$ python3 -q
>>> import numpy as np
>>> from numpy import linalg as LA
>>> np.set_printoptions(precision=3, suppress=True, linewidth=140)
>>> X = np.array([[0, 1, 1], [1, 0, 0], [1, 0, 0]])
>>> X
array([[0, 1, 1],
       [1, 0, 0],
       [1, 0, 0]])
>>> # rank 2
>>> Uu, sig, Vh = LA.svd(X)
>>> sig.round(3) + 0
array([1.414, 1.414, 0.   ])
>>> other = Uu[:, :2] @ np.diag(sig[:2]) @ Vh[:2]
>>> other.round(3) + 0
array([[0., 1., 1.],
       [1., 0., 0.],
       [1., 0., 0.]])
>>> LA.matrix_rank(X, rtol=0.05)
np.int64(2)
>>> round(float(np.abs(X - other).max()), 3)
0.0
>>> round(float(LA.norm(X - other) / LA.norm(X)), 3)
0.0
>>> rank = LA.matrix_rank(X)
>>> rank
np.int64(2)
>>> ns = LA.svd(X)[2][rank:].T
>>> [int(LA.matrix_rank(X[:, :j + 1])) for j in range(3)]
[1, 2, 2]
>>> [int(LA.matrix_rank(X[:i])) for i in range(1, len(X) + 1)]
[1, 2, 2]
>>> [int(LA.matrix_rank(np.delete(X, i, axis=0))) for i in range(3)]
[1, 2, 2]
>>> hat = np.triu(np.array([[-3, 3, 3], [2, -1, 3], [-2, 0, 0]]), 1) + np.eye(3)
>>> other = hat @ X @ LA.inv(hat)
>>> round(LA.det(other), 3)
np.float64(0.0)
>>> hat @ X - X @ hat
array([[ 6.,  0., -3.],
       [ 3., -3., -3.],
       [ 0., -3., -3.]])
>>> np.trace(other), np.trace(X)
(np.float64(0.0), np.int64(0))
>>> w, vecs = LA.eigvalsh(X)
Traceback (most recent call last):
  File "<python-input-24>", line 1, in <module>
    w, vecs = LA.eigvalsh(X)
    ^^^^^^^
ValueError: too many values to unpack (expected 2)
>>> w, vecs = LA.eigh(X)
>>> (w > 1e-8).sum(), (w < -1e-8).sum()
(np.int64(1), np.int64(1))
>>> LA.eigvalsh(X @ X)
array([0., 2., 2.])
>>> np.round(vecs.T @ X @ vecs, 3) + 0
array([[-1.414,  0.   ,  0.   ],
       [ 0.   ,  0.   ,  0.   ],
       [ 0.   ,  0.   ,  1.414]])
>>> np.round(vecs.T @ vecs, 3) + 0
array([[1., 0., 0.],
       [0., 1., 0.],
       [0., 0., 1.]])
>>> np.abs(vecs[:, -1])
array([0.707, 0.5  , 0.5  ])
>>> LA.eigvalsh(X + -1 * np.eye(3))
array([-2.414, -1.   ,  0.414])
>>> w.sum(), np.trace(X)
(np.float64(0.0), np.int64(0))
>>> np.abs(vecs[:, -1]).round(6).argmax()
np.int64(0)
>>> data = np.loadtxt("x.csv", delimiter=",")
>>> data
array([[ 0., -7.,  0., -5.,  0.,  0., -5.,  0.,  0.],
       [ 0.,  0.,  0.,  0.,  0., -7.,  5., -3.,  0.],
       [ 6.,  0.,  0., -6.,  0.,  4.,  0.,  0.,  0.],
       [ 0.,  0.,  0.,  0.,  0.,  0., -9.,  0.,  0.],
       [ 0., -7.,  0.,  0.,  0.,  0.,  0.,  0.,  0.],
       [ 0., -2.,  0.,  0.,  0.,  0.,  0.,  0.,  0.],
       [ 0.,  0.,  0.,  0.,  9.,  0.,  0.,  0.,  3.]])
>>> # rank 6
>>> other = data / np.sqrt((data ** 2).mean(axis=1, keepdims=True))
>>> other[3]
array([ 0.,  0.,  0.,  0.,  0.,  0., -3.,  0.,  0.])
>>> LA.matrix_rank(other) == LA.matrix_rank(data)
np.True_
>>> Uu, sig, Vh = LA.svd(data)
>>> vecs = Vh[:(sig > 1e-8).sum()]
>>> rng = np.random.default_rng(2190)
>>> x0 = data[3] + -3 * data[5] + rng.integers(2) * np.eye(9)[5]
>>> x0
array([ 0.,  6.,  0.,  0.,  0.,  0., -9.,  0.,  0.])
>>> LA.matrix_rank(np.vstack([data, x0]))
np.int64(6)
>>> np.round(vecs.T @ vecs, 3) + 0
array([[ 0.935,  0.   ,  0.   ,  0.   ,  0.   ,  0.097,  0.   , -0.226,  0.   ],
       [ 0.   ,  1.   ,  0.   ,  0.   ,  0.   ,  0.   ,  0.   ,  0.   ,  0.   ],
       [ 0.   ,  0.   ,  0.   ,  0.   ,  0.   ,  0.   ,  0.   ,  0.   ,  0.   ],
       [ 0.   ,  0.   ,  0.   ,  1.   ,  0.   ,  0.   ,  0.   ,  0.   ,  0.   ],
       [ 0.   ,  0.   ,  0.   ,  0.   ,  0.9  ,  0.   ,  0.   ,  0.   ,  0.3  ],
       [ 0.097,  0.   ,  0.   ,  0.   ,  0.   ,  0.855,  0.   ,  0.339,  0.   ],
       [ 0.   ,  0.   ,  0.   ,  0.   ,  0.   ,  0.   ,  1.   ,  0.   ,  0.   ],
       [-0.226,  0.   ,  0.   ,  0.   ,  0.   ,  0.339,  0.   ,  0.21 ,  0.   ],
       [ 0.   ,  0.   ,  0.   ,  0.   ,  0.3  ,  0.   ,  0.   ,  0.   ,  0.1  ]])
>>> other = data + rng.integers(-2, 3, (7, 6)) @ rng.integers(-2, 3, (6, 9))
>>> other
array([[  5., -12.,   5.,   4.,   7.,  -7.,  -4.,  -3.,  -8.],
       [  9.,  -6.,  -6.,  -8.,  -2.,   0.,  15.,  -5.,  -9.],
       [  7.,   3.,   3.,  -4.,   7.,  -1.,   0.,   1.,   9.],
       [ -6.,   7.,   2.,  -5.,   1.,   3.,  -9.,  -1.,   7.],
       [  5.,  -9.,  -5.,  -3.,   2.,   4.,   0.,  -4., -10.],
       [ -5.,  -3.,   1.,   6.,  11.,  -5.,   6.,  -8.,  -4.],
       [ -1.,  -5.,   1.,   1.,   6.,   1.,   7.,  -2.,  -4.]])
>>> other - data
array([[  5.,  -5.,   5.,   9.,   7.,  -7.,   1.,  -3.,  -8.],
       [  9.,  -6.,  -6.,  -8.,  -2.,   7.,  10.,  -2.,  -9.],
       [  1.,   3.,   3.,   2.,   7.,  -5.,   0.,   1.,   9.],
       [ -6.,   7.,   2.,  -5.,   1.,   3.,   0.,  -1.,   7.],
       [  5.,  -2.,  -5.,  -3.,   2.,   4.,   0.,  -4., -10.],
       [ -5.,  -1.,   1.,   6.,  11.,  -5.,   6.,  -8.,  -4.],
       [ -1.,  -5.,   1.,   1.,  -3.,   1.,   7.,  -2.,  -7.]])
>>> def softmax(z):
...     e = np.exp(z - z.max(axis=-1, keepdims=True))
...     return e / e.sum(axis=-1, keepdims=True)
... 
>>> np.round(softmax(10 * other[6]), 3) + 0
array([0., 0., 0., 0., 0., 0., 1., 0., 0.])
>>> np.round(softmax(other[6] + 4), 3) + 0
array([0.   , 0.   , 0.002, 0.002, 0.267, 0.002, 0.727, 0.   , 0.   ])
>>> att = other @ other.T / np.sqrt(9)
>>> softmax(att).round(6).argmax(axis=1)
array([0, 1, 2, 3, 4, 5, 5])
>>> np.round(softmax(att), 3) + 0
array([[1.   , 0.   , 0.   , 0.   , 0.   , 0.   , 0.   ],
       [0.   , 1.   , 0.   , 0.   , 0.   , 0.   , 0.   ],
       [0.   , 0.   , 1.   , 0.   , 0.   , 0.   , 0.   ],
       [0.   , 0.   , 0.   , 1.   , 0.   , 0.   , 0.   ],
       [0.   , 0.003, 0.   , 0.   , 0.997, 0.   , 0.   ],
       [0.   , 0.   , 0.   , 0.   , 0.   , 1.   , 0.   ],
       [0.   , 0.005, 0.   , 0.   , 0.   , 0.995, 0.   ]])
>>> r0 = np.array([7, 7])
>>> np.cross(data[1, :3], data[0, :3])
array([ 0.,  0., -0.])
>>> np.correlate(data[1], data[0], "full")
array([  0.,   0.,   0.,   0.,   0.,   0.,   0.,  35., -25.,  15.,  35., -25.,  64., -35.,  21.,   0.,   0.])
>>> mat = np.array([[1, -1, -1, 1, -1, 1, 1, -1],
...     [1, 1, 1, 1, 1, 1, 1, 1],
...     [1, -1, 1, -1, -1, 1, -1, 1],
...     [1, 1, 1, 1, -1, -1, -1, -1],
...     [1, -1, 1, -1, 1, -1, 1, -1],
...     [1, 1, -1, -1, -1, -1, 1, 1],
...     [1, -1, -1, 1, 1, -1, -1, 1],
...     [1, 1, -1, -1, 1, 1, -1, -1]])
>>> mat
array([[ 1, -1, -1,  1, -1,  1,  1, -1],
       [ 1,  1,  1,  1,  1,  1,  1,  1],
       [ 1, -1,  1, -1, -1,  1, -1,  1],
       [ 1,  1,  1,  1, -1, -1, -1, -1],
       [ 1, -1,  1, -1,  1, -1,  1, -1],
       [ 1,  1, -1, -1, -1, -1,  1,  1],
       [ 1, -1, -1,  1,  1, -1, -1,  1],
       [ 1,  1, -1, -1,  1,  1, -1, -1]])
>>> x0 = np.array([5, -4, 1, 2, 4, 2, 2, 5])
>>> target = mat @ x0
>>> target
array([ 5, 17,  9, -9,  7, -1, 15, -3])
>>> LA.solve(mat, mat[:, 5])
array([ 0.,  0.,  0., -0.,  0.,  1., -0., -0.])
>>> LA.solve(mat, target + mat[:, 2])
array([ 5., -4.,  2.,  2.,  4.,  2.,  2.,  5.])
>>> LA.solve(mat.T, mat[7])
array([ 0.,  0.,  0., -0., -0., -0., -0.,  1.])
>>> labels = rng.permutation(8)
>>> labels
array([5, 3, 1, 0, 4, 6, 2, 7])
>>> other = mat[labels][:, labels]
>>> np.sort(np.abs(LA.eigvals(other)))
array([2.828, 2.828, 2.828, 2.828, 2.828, 2.828, 2.828, 2.828])
>>> other
array([[-1, -1,  1,  1, -1,  1, -1,  1],
       [-1,  1,  1,  1, -1, -1,  1, -1],
       [ 1,  1,  1,  1,  1,  1,  1,  1],
       [ 1,  1, -1,  1, -1,  1, -1, -1],
       [-1, -1, -1,  1,  1,  1,  1, -1],
       [-1,  1, -1,  1,  1, -1, -1,  1],
       [ 1, -1, -1,  1, -1, -1,  1,  1],
       [ 1, -1,  1,  1,  1, -1, -1, -1]])
>>> mat.reshape(-1, 2)
array([[ 1, -1],
       [-1,  1],
       [-1,  1],
       [ 1, -1],
       [ 1,  1],
       [ 1,  1],
       [ 1,  1],
       [ 1,  1],
       [ 1, -1],
       [ 1, -1],
       [-1,  1],
       [-1,  1],
       [ 1,  1],
       [ 1,  1],
       [-1, -1],
       [-1, -1],
       [ 1, -1],
       [ 1, -1],
       [ 1, -1],
       [ 1, -1],
       [ 1,  1],
       [-1, -1],
       [-1, -1],
       [ 1,  1],
       [ 1, -1],
       [-1,  1],
       [ 1, -1],
       [-1,  1],
       [ 1,  1],
       [-1, -1],
       [ 1,  1],
       [-1, -1]])
>>> t3 = mat.reshape(8, 2, -1)
>>> t3.shape
(8, 2, 4)
>>> np.einsum("ihd,jhd->hij", t3, t3).shape
(2, 8, 8)
>>> t3.sum(axis=1)
array([[ 0,  0,  0,  0],
       [ 2,  2,  2,  2],
       [ 0,  0,  0,  0],
       [ 0,  0,  0,  0],
       [ 2, -2,  2, -2],
       [ 0,  0,  0,  0],
       [ 2, -2, -2,  2],
       [ 2,  2, -2, -2]])
>>> np.einsum("ihd,ihd->ih", t3, t3)
array([[4, 4],
       [4, 4],
       [4, 4],
       [4, 4],
       [4, 4],
       [4, 4],
       [4, 4],
       [4, 4]])
>>> W1 = np.array([[-5, 3, -4, 4, -3],
...     [-1, 5, -3, 0, 5],
...     [-2, 3, -5, -2, 5],
...     [3, 3, 3, 1, 5],
...     [3, -5, 0, 0, 5],
...     [5, -4, 0, 5, 0],
...     [5, -4, -4, -5, 5],
...     [1, 5, -2, -1, -2]])
>>> c = np.array([1, 1, 1, 0, 0])
>>> H = np.maximum(mat @ W1 + c, 0)
>>> LA.matrix_rank(H)
np.int64(5)
>>> W2 = np.array([[0, 1, 0], [1, 2, 0], [2, 1, 2], [0, 2, 0], [1, 1, 2]])
>>> (H @ W2).round(6).argmax(axis=1)
array([1, 1, 1, 1, 2, 1, 1, 1])
>>> q, vecs = LA.qr(mat[:, :6])[0], LA.qr(mat[:, 6:])[0]
>>> sig = LA.svd(q.T @ vecs, compute_uv=False)
>>> (sig > 0.9).sum()
np.int64(0)
>>> np.degrees(np.arccos(sig.clip(0, 1)))
array([90., 90.])
>>> m1 = np.eye(3, dtype=int)[rng.permutation(3)]
>>> m1
array([[0, 0, 1],
       [1, 0, 0],
       [0, 1, 0]])
>>> np.allclose(m1, m1.T)
False
>>> LA.determinant(m1)
Traceback (most recent call last):
  File "<python-input-91>", line 1, in <module>
    LA.determinant(m1)
    ^^^^^^^^^^^^^^
AttributeError: module 'numpy.linalg' has no attribute 'determinant'
>>> m1 @ m1
array([[0, 1, 0],
       [0, 0, 1],
       [1, 0, 0]])
>>> m1.inv()
Traceback (most recent call last):
  File "<python-input-93>", line 1, in <module>
    m1.inv()
    ^^^^^^
AttributeError: 'numpy.ndarray' object has no attribute 'inv'
>>> LA.matrix_power(m1, 2)
array([[0, 1, 0],
       [0, 0, 1],
       [1, 0, 0]])
>>> np.allclose(m1 @ m1.T, m1.T @ m1)
True
>>> np.trace(m1)
np.int64(0)
>>> x0 = np.array([-2, 0, 0])
>>> np.sort(np.abs(np.degrees(np.angle(LA.eigvals(m1)))))
array([  0., 120., 120.])
>>> 3 - LA.matrix_rank(m1 - np.eye(3), tol=1e-8)
np.int64(1)
>>> m1.T @ (m1 @ x0)
array([-2,  0,  0])
>>> np.abs(LA.eigvals(m1))
array([1., 1., 1.])
>>> arr = np.loadtxt("sample14.csv", delimiter=",")
>>> arr
array([[ 6., -1.,  3., -2., -5.,  1.,  6.,  4., -3.],
       [-1.,  6.,  0.,  1.,  6.,  0., -1.,  3.,  2.],
       [ 3.,  0.,  5.,  0., -3., -2.,  3.,  2., -2.],
       [-2.,  1.,  0.,  1.,  2., -1., -2., -1.,  1.],
       [-5.,  6., -3.,  2.,  9.,  0., -5.,  0.,  4.],
       [ 1.,  0., -2., -1.,  0.,  2.,  1.,  1.,  0.],
       [ 6., -1.,  3., -2., -5.,  1.,  6.,  4., -3.],
       [ 4.,  3.,  2., -1.,  0.,  1.,  4.,  5., -1.],
       [-3.,  2., -2.,  1.,  4.,  0., -3., -1.,  2.]])
>>> # looks like rank 3
>>> arr @ arr
array([[ 137.,  -44.,   78.,  -45., -136.,   14.,  137.,   77.,  -76.],
       [ -44.,   88.,  -22.,   22.,  110.,    0.,  -44.,   22.,   44.],
       [  78.,  -22.,   64.,  -20.,  -80.,   -6.,   78.,   44.,  -46.],
       [ -45.,   22.,  -20.,   17.,   50.,   -8.,  -45.,  -21.,   26.],
       [-136.,  110.,  -80.,   50.,  196.,   -6., -136.,  -34.,   94.],
       [  14.,    0.,   -6.,   -8.,   -6.,   12.,   14.,   12.,   -4.],
       [ 137.,  -44.,   78.,  -45., -136.,   14.,  137.,   77.,  -76.],
       [  77.,   22.,   44.,  -21.,  -34.,   12.,   77.,   73.,  -30.],
       [ -76.,   44.,  -46.,   26.,   94.,   -4.,  -76.,  -30.,   48.]])
>>> round(float(LA.det(arr)), 3)
0.0
>>> np.trace(arr)
np.float64(42.0)
>>> LA.determinant(arr)
Traceback (most recent call last):
  File "<python-input-108>", line 1, in <module>
    LA.determinant(arr)
    ^^^^^^^^^^^^^^
AttributeError: module 'numpy.linalg' has no attribute 'determinant'
>>> round(float(np.abs(LA.eigvals(arr)).max()), 3)
24.417
>>> np.allclose(arr @ arr.T, arr.T @ arr)
True
>>> np.unique(arr.round(6), axis=0).shape
(8, 9)
>>> np.round(np.trace(LA.pinv(arr) @ arr), 3)
np.float64(3.0)
>>> M = np.loadtxt("a.csv", delimiter=",")
>>> M
array([[ -1.,   0.,   3.,   1.,   2.,  -2.,  -3.],
       [  2.,  -2.,   1.,   0.,   1.,  -3.,  -5.],
       [  5.,  -3.,   2.,   2.,  -1.,  -4.,  -2.],
       [  5.,  -3.,   4.,   0.,  -1.,  -4.,  -5.],
       [  5.,  -6.,   6.,  -1.,   2.,  -6.,  -7.],
       [  3.,  -9.,   3.,  -2.,   5.,  -5.,  -8.],
       [  5., -12.,   1.,  -5.,   8.,  -4., -10.],
       [  8.,  -9.,   1.,  -2.,   5.,  -6.,  -8.],
       [  8.,  -6.,  -2.,  -1.,   5.,  -5.,  -5.],
       [ 10.,  -9.,  -3.,  -2.,   8.,  -7.,  -8.],
       [  9.,  -9.,  -6.,   1.,   6.,  -7., -10.],
       [  7.,  -7.,  -7.,  -1.,   7.,  -6., -10.],
       [  5.,  -6.,  -9.,  -4.,   7.,  -3., -13.],
       [  5.,  -8.,  -7.,  -5.,   5.,  -6., -12.],
       [  7.,  -8.,  -5.,  -7.,   3.,  -7., -10.],
       [  9.,  -9.,  -3.,  -7.,   2.,  -4., -11.],
       [  6., -10.,  -2., -10.,   5.,  -2.,  -9.],
       [  6.,  -9.,  -1., -11.,   7.,   1.,  -9.],
       [  4., -10.,   0., -14.,   6.,   3.,  -6.],
       [  3., -10.,   3., -14.,   8.,   6.,  -8.],
       [  6.,  -9.,   6., -14.,   7.,   7.,  -9.],
       [  8.,  -8.,   5., -13.,   7.,  10.,  -6.],
       [  7., -11.,   2., -10.,   4.,   8.,  -5.],
       [  6., -13.,  -1., -10.,   2.,   5.,  -2.],
       [  4., -16.,   0.,  -7.,   0.,   2.,  -5.],
       [  3., -17.,   0.,  -9.,   3.,   1.,  -4.],
       [  0., -18.,   0., -12.,   3.,  -2.,  -2.],
       [  1., -15.,   3., -15.,   6.,   0.,  -5.],
       [  2., -15.,   5., -14.,   5.,  -2.,  -4.],
       [  0., -15.,   7., -12.,   2.,  -3.,  -6.],
       [ -3., -15.,   9., -10.,   0.,  -2.,  -8.],
       [ -3., -18.,  12., -10.,  -3.,  -4., -10.],
       [ -5., -16.,  10.,  -9.,  -2.,  -2., -11.],
       [ -2., -19.,  10.,  -6.,  -1.,  -5., -12.],
       [ -5., -16.,  11.,  -7.,  -1.,  -7., -13.],
       [ -8., -13.,   9.,  -9.,   0.,  -6., -15.],
       [ -8., -14.,  12.,  -8.,   0.,  -7., -13.]])
>>> labels = M[:, 0] > np.median(M[:, 0])
>>> r0 = M[labels].mean(axis=0) - M[~labels].mean(axis=0)
>>> round((((M - M.mean(axis=0)) @ r0 > 0) == labels).mean(), 3)
np.float64(0.73)
>>> r0
array([ 6.753,  2.5  , -5.189,  0.391,  2.981,  1.708, -0.054])
>>> ((M - M.mean(axis=0)) @ r0 > 0).astype(int)
array([0, 1, 1, 1, 0, 1, 1, 1, 1, 1, 1, 1, 1, 1, 1, 1, 1, 1, 1, 1, 1, 1, 1, 1, 1, 0, 0, 0, 0, 0, 0, 0, 0, 0, 0, 0, 0])
